In [1]: import numpy as np

In [2]: from numpy import linalg as LA

In [3]: np.set_printoptions(suppress=True, linewidth=100)

In [4]: rnd = lambda a: np.round(a, 3) + 0

In [5]: Z = 20 * np.array([[-0.3, 0.6, 0.0], [-1.6, 0.7, 0.9]])

In [6]: rng = np.random.default_rng(78)

In [7]: idx = rng.integers(0, 2, 15)

In [8]: W0 = Z[idx] + rng.normal(size=(15, 3))

In [9]: rnd(W0)
Out[9]: 
array([[-29.47 ,  13.52 ,  18.53 ],
       [ -5.112,  12.267,   1.144],
       [ -4.306,  13.011,   0.5  ],
       [-30.588,  14.451,  18.563],
       [ -5.68 ,  12.738,   0.009],
       [-30.533,  14.053,  19.101],
       [ -5.869,  11.378,  -0.551],
       [-32.13 ,  13.662,  18.858],
       [ -5.174,  11.169,  -0.299],
       [ -5.845,  11.41 ,   0.287],
       [ -6.469,  12.515,  -0.353],
       [-30.116,  13.922,  17.997],
       [ -5.077,  11.629,  -0.436],
       [ -5.666,  13.445,  -1.027],
       [ -5.81 ,  12.018,   0.418]])

In [10]: idx = W0[:, 0] > np.median(W0[:, 0])

In [11]: r0 = W0[idx].mean(axis=0) - W0[~idx].mean(axis=0)

In [12]: rnd(r0)
Out[12]: array([ 16.117,  -0.788, -11.51 ])

In [13]: print((((W0 - W0.mean(axis=0)) @ r0 > 0) == idx).mean())
0.8

In [14]: ((W0 - W0.mean(axis=0)) @ r0 > 0).astype(int)
Out[14]: array([0, 1, 1, 0, 1, 0, 1, 0, 1, 1, 1, 0, 1, 1, 1])

In [15]: idx.astype(int)
Out[15]: array([0, 1, 1, 0, 1, 0, 0, 0, 1, 0, 0, 0, 1, 1, 1])

In [16]: D = LA.norm(W0[:, None] - W0[None], axis=-1)

In [17]: D.mean(axis=1).argmax()
Out[17]: np.int64(7)

In [18]: D[8].round(6).argsort(kind="stable")[:4]
Out[18]: array([ 8, 12,  6,  9])

In [19]: rnd(D[:5, :5])
Out[19]: 
array([[ 0.   , 29.953, 30.961,  1.456, 30.159],
       [29.953,  0.   ,  1.272, 30.939,  1.354],
       [30.961,  1.272,  0.   , 31.923,  1.485],
       [ 1.456, 30.939, 31.923,  0.   , 31.106],
       [30.159,  1.354,  1.485, 31.106,  0.   ]])

In [20]: LA.matrix_rank(D ** 2)
Out[20]: np.int64(5)

In [21]: M = np.load("run9.npy")

In [22]: M
Out[22]: 
array([[  1.204,   0.89 ,   3.663],
       [ -6.224,   2.413,   3.11 ],
       [  3.538,   0.276,   1.666],
       [  4.811,  -2.993,  -0.414],
       [ -8.046,   0.645,   0.98 ],
       [ -0.779,  -1.235, -10.81 ],
       [  1.638,  -0.114,  -0.131],
       [ -5.092,  -1.677,  -3.772],
       [  6.428,  -6.627,   8.125],
       [  8.428,   3.032,   1.931],
       [  1.053,  -7.486,  -1.274],
       [  6.996,  -6.715,   5.299],
       [  5.697,   4.692,   2.01 ],
       [  2.292,   0.728,   2.657],
       [ -2.635,  -4.668,   7.829],
       [  3.759,  -2.098,   0.182],
       [  3.479,  -1.957,   1.864],
       [ -9.915,   2.256,  -2.034],
       [ -0.101,   3.131,   2.592],
       [  3.571,   4.764,  -1.334],
       [  2.761,  -5.953,   2.867],
       [ -1.95 ,   5.231,  -2.931],
       [  2.985,   2.661,  10.886],
       [  7.826,  -0.486,   2.488],
       [ -1.851,   3.369,   9.223],
       [  2.15 ,  -2.791,   9.686],
       [ -7.726,  -1.538,   3.344]])

In [23]: hat = M @ LA.solve(M.T @ M, M.T)

In [24]: np.allclose(hat @ hat, hat)
Out[24]: True

In [25]: data = np.load("m.npy")

In [26]: data
Out[26]: 
array([[ 5,  2, -5],
       [-5,  5,  2],
       [ 2, -5,  5]])

In [27]: rnd(LA.det(data))
Out[27]: np.float64(158.0)

In [28]: data @ data
Out[28]: 
array([[  5,  45, -46],
       [-46,   5,  45],
       [ 45, -46,   5]])

In [29]: rnd(np.sort(np.abs(LA.eigvals(data))))
Out[29]: array([2.   , 8.888, 8.888])

In [30]: rnd(np.abs(LA.eigvals(data)).max())
Out[30]: np.float64(8.888)

In [31]: K = np.load("x.npy")

In [32]: K
Out[32]: 
array([[ -0.776,  -5.48 ,  -5.941],
       [ -1.518,  -7.263,  -6.766],
       [  3.197,   6.894,  -1.166],
       [ -7.129,   3.838,  -9.938],
       [  1.516,  14.224,  -1.615],
       [ -7.456,   6.998,  -9.808],
       [ -5.545, -14.21 , -10.907],
       [ -3.869,  -6.995,  -8.643],
       [  6.518,   7.231,   1.575],
       [  3.528,   1.726,  -1.543],
       [ -4.481, -12.021,  -9.768],
       [ -5.075,  -2.989,  -9.122],
       [ -6.402,  -6.909, -10.69 ],
       [  9.778,   6.844,   4.175],
       [ -1.048,  -4.465,  -6.034],
       [  5.747,  27.076,   3.429],
       [  2.048,   7.578,  -2.014],
       [ -4.24 ,  -0.884,  -8.18 ],
       [ -3.416,  -0.265,  -7.433],
       [-11.234,  -4.793, -14.352],
       [ -3.763,  -1.482,  -7.868],
       [  7.12 ,  -2.939,   0.792],
       [  5.445,   2.866,   0.158],
       [  5.85 ,  -1.561,  -0.067],
       [  8.372,   8.799,   3.277],
       [-12.698,  -4.679, -15.527],
       [  5.926,   9.527,   1.381]])

In [33]: np.zeros(27, 3)
Traceback (most recent call last):
  Cell In[33], line 1
    np.zeros(27, 3)
TypeError: Cannot interpret '3' as a data type


In [34]: print(np.unravel_index(np.abs(K).argmax(), K.shape))
(np.int64(15), np.int64(1))

In [35]: K[:, 3]
Traceback (most recent call last):
  Cell In[35], line 1
    K[:, 3]
IndexError: index 3 is out of bounds for axis 1 with size 3


In [36]: np.abs(K).max()
Out[36]: np.float64(27.076)

In [37]: feats = np.load("out10.npy")

In [38]: print(feats)
[[ 12 -12 -25  29]
 [ 47  77 101 -13]
 [-96 -48 -31 -85]
 [-87 -69 -69 -51]]

In [39]: # rows and columns are dependent

In [40]: print(np.trace(feats))
7

In [41]: feats.inv()
Traceback (most recent call last):
  Cell In[41], line 1
    feats.inv()
AttributeError: 'numpy.ndarray' object has no attribute 'inv'


In [42]: left, sigma, Vh = LA.svd(feats)

In [43]: np.argmax(sigma[:-1] / (sigma[1:] + 1e-6)) + 1
Out[43]: np.int64(2)

In [44]: A2 = left[:, :2] @ np.diag(sigma[:2]) @ Vh[:2]

In [45]: print(rnd(A2))
[[ 12. -12. -25.  29.]
 [ 47.  77. 101. -13.]
 [-96. -48. -31. -85.]
 [-87. -69. -69. -51.]]

In [46]: rnd(np.abs(feats - A2).max())
Out[46]: np.float64(0.0)

In [47]: LA.matrix_rank(feats, rtol=0.05)
Out[47]: np.int64(2)

In [48]: print(rnd(LA.norm(feats - A2, 2)), rnd(sigma[2]))
0.0 0.0

In [49]: def softmax(z):
    ...:     e = np.exp(z - z.max(axis=-1, keepdims=True))
    ...:     return e / e.sum(axis=-1, keepdims=True)
    ...: 

In [50]: rnd(softmax(feats[0]))
Out[50]: array([0., 0., 0., 1.])

In [51]: print(rnd(softmax(10 * feats[0])))
[0. 0. 0. 1.]

In [52]: scores = feats @ feats.T / np.sqrt(4)

In [53]: softmax(scores).round(6).argmax(axis=1)
Out[53]: array([0, 1, 2, 3])

In [54]: A2 = np.array([[3, 6, 4], [4, 1, 0]])

In [55]: Z = np.kron(A2, feats)

In [56]: Z
Out[56]: 
array([[  36,  -36,  -75,   87,   72,  -72, -150,  174,   48,  -48, -100,  116],
       [ 141,  231,  303,  -39,  282,  462,  606,  -78,  188,  308,  404,  -52],
       [-288, -144,  -93, -255, -576, -288, -186, -510, -384, -192, -124, -340],
       [-261, -207, -207, -153, -522, -414, -414, -306, -348, -276, -276, -204],
       [  48,  -48, -100,  116,   12,  -12,  -25,   29,    0,    0,    0,    0],
       [ 188,  308,  404,  -52,   47,   77,  101,  -13,    0,    0,    0,    0],
       [-384, -192, -124, -340,  -96,  -48,  -31,  -85,    0,    0,    0,    0],
       [-348, -276, -276, -204,  -87,  -69,  -69,  -51,    0,    0,    0,    0]])

In [57]: LA.matrix_rank(Z)
Out[57]: np.int64(4)

In [58]: Z.shape
Out[58]: (8, 12)

In [59]: A = np.load("dump.npy")

In [60]: A
Out[60]: 
array([[ 5,  1,  1,  3],
       [ 3, -1, -1,  1],
       [ 3, -1, -1,  1],
       [ 2, -2, -2,  0]])

In [61]: # columns 1 and 2 are equal

In [62]: [round(float(x), 3) for x in LA.svd(A, compute_uv=False)[:3]]
Out[62]: [7.579, 3.815, 0.0]

In [63]: rnd(LA.norm(A, 2) / LA.norm(A))
Out[63]: np.float64(0.893)
